In [1]: import numpy as np

In [2]: from numpy import linalg as LA

In [3]: np.set_printoptions(precision=2, suppress=True, linewidth=160)

In [4]: M = np.load("w.npy")

In [5]: M
Out[5]: 
array([[ 27.67, -47.43, -41.4 ,  -9.85],
       [ 24.36, -41.73, -35.47,  -8.35],
       [ 17.67, -30.8 , -24.53,  -5.68],
       [ 14.75, -26.26, -20.21,  -4.66],
       [ 14.19, -25.4 , -19.41,  -4.48],
       [  3.18,  -9.37,  -6.1 ,  -1.63],
       [  2.11,  -7.76,  -5.01,  -1.42],
       [ -0.08,  -3.69,  -2.52,  -0.88],
       [ -0.39,  -1.16,  -0.92,  -0.37],
       [ -0.11,  -0.23,  -0.2 ,  -0.08],
       [  4.41,   4.64,   5.71,   2.59],
       [  4.68,   4.86,   6.05,   2.75],
       [  5.03,   5.16,   6.51,   2.96],
       [ 20.58,  19.37,  31.05,  13.5 ],
       [ 29.12,  28.81,  47.91,  20.4 ],
       [ 31.46,  31.6 ,  52.89,  22.41],
       [ 32.79,  33.22,  55.78,  23.58],
       [ 43.19,  46.86,  79.99,  33.21]])

In [6]: # null space of dimension 1

In [7]: Xc = M - M.mean(axis=0)

In [8]: Uu, sigma, vt = LA.svd(Xc, full_matrices=False)

In [9]: round(float((sigma ** 2).sum() ** 2 / (sigma ** 4).sum()), 2)
Out[9]: 1.17

In [10]: np.searchsorted(np.cumsum(sigma ** 2) / (sigma ** 2).sum(), 0.9) + 1
Out[10]: np.int64(1)

In [11]: print((np.sign(Uu[:, 0]) == np.sign(Uu[0, 0])).astype(int))
[1 1 1 1 1 1 1 1 1 1 1 0 0 0 0 0 0 0]

In [12]: LA.matrix_rank(Xc)
Out[12]: np.int64(3)

In [13]: labels = M[:, 2] > np.median(M[:, 2])

In [14]: u = M[labels].mean(axis=0) - M[~labels].mean(axis=0)

In [15]: print(round((((M - M.mean(axis=0)) @ u > 0) == labels).mean(), 2))
0.94

In [16]: np.argsort(-np.abs(u).round(6), kind="stable")
Out[16]: array([2, 1, 3, 0])

In [17]: print(labels.astype(int))
[0 0 0 0 0 0 0 0 0 1 1 1 1 1 1 1 1 1]

In [18]: u
Out[18]: array([ 7.52, 40.88, 49.03, 17.63])

In [19]: F = np.load("test11.npy")

In [20]: print(F)
[[  5   3   2   4   5 -15]
 [  1   3   4   4   1  -3]
 [  0   4   5   2   5 -15]
 [  1   3   3   3   3  -9]
 [  5   2   4   1   5 -15]
 [  1   3   5   2   5 -15]
 [  3   2   4   4   5 -15]
 [  5   3   1   1   2  -6]]

In [21]: # rows and columns are dependent

In [22]: rank = LA.matrix_rank(F)

In [23]: rank
Out[23]: np.int64(5)

In [24]: null = LA.svd(F)[2][rank:].T

In [25]: [int(LA.matrix_rank(F[:, :j + 1])) for j in range(6)]
Out[25]: [1, 2, 3, 4, 5, 5]

In [26]: [int(LA.matrix_rank(F[:i])) for i in range(1, len(F) + 1)]
Out[26]: [1, 2, 3, 4, 5, 5, 5, 5]

In [27]: F.reshape(2, -1)
Out[27]: 
array([[  5,   3,   2,   4,   5, -15,   1,   3,   4,   4,   1,  -3,   0,   4,   5,   2,   5, -15,   1,   3,   3,   3,   3,  -9],
       [  5,   2,   4,   1,   5, -15,   1,   3,   5,   2,   5, -15,   3,   2,   4,   4,   5, -15,   5,   3,   1,   1,   2,  -6]])

In [28]: T = F.reshape(8, 2, -1)

In [29]: T[:, 0]
Out[29]: 
array([[5, 3, 2],
       [1, 3, 4],
       [0, 4, 5],
       [1, 3, 3],
       [5, 2, 4],
       [1, 3, 5],
       [3, 2, 4],
       [5, 3, 1]])

In [30]: m1 = np.load("block1.npy")

In [31]: m1
Out[31]: 
array([[0, 1, 0, 0, 0, 0],
       [1, 0, 1, 1, 1, 0],
       [0, 1, 0, 0, 1, 0],
       [0, 1, 0, 0, 1, 1],
       [0, 1, 1, 1, 0, 0],
       [0, 0, 0, 1, 0, 0]])

In [32]: out = m1 ** -1
---------------------------------------------------------------------------
ValueError                                Traceback (most recent call last)
Cell In[32], line 1
----> 1 out = m1 ** -1

ValueError: Integers to negative integer powers are not allowed.

In [33]: out = LA.inv(m1)

In [34]: (np.abs(out) > 1e-9).astype(int)
Out[34]: 
array([[1, 1, 1, 0, 1, 0],
       [1, 0, 0, 0, 0, 0],
       [1, 0, 0, 0, 1, 1],
       [0, 0, 0, 0, 0, 1],
       [1, 0, 1, 0, 0, 0],
       [0, 0, 1, 1, 0, 0]])

In [35]: LA.inv(out)
Out[35]: 
array([[ 0.,  1.,  0.,  0.,  0.,  0.],
       [ 1., -0.,  1.,  1.,  1., -0.],
       [ 0.,  1.,  0.,  0.,  1.,  0.],
       [ 0.,  1.,  0.,  0.,  1.,  1.],
       [ 0.,  1.,  1.,  1.,  0.,  0.],
       [ 0.,  0.,  0.,  1.,  0.,  0.]])

In [36]: round(float(LA.cond(m1)), 2)
Out[36]: 8.99

In [37]: np.allclose(out, m1.T)
Out[37]: False
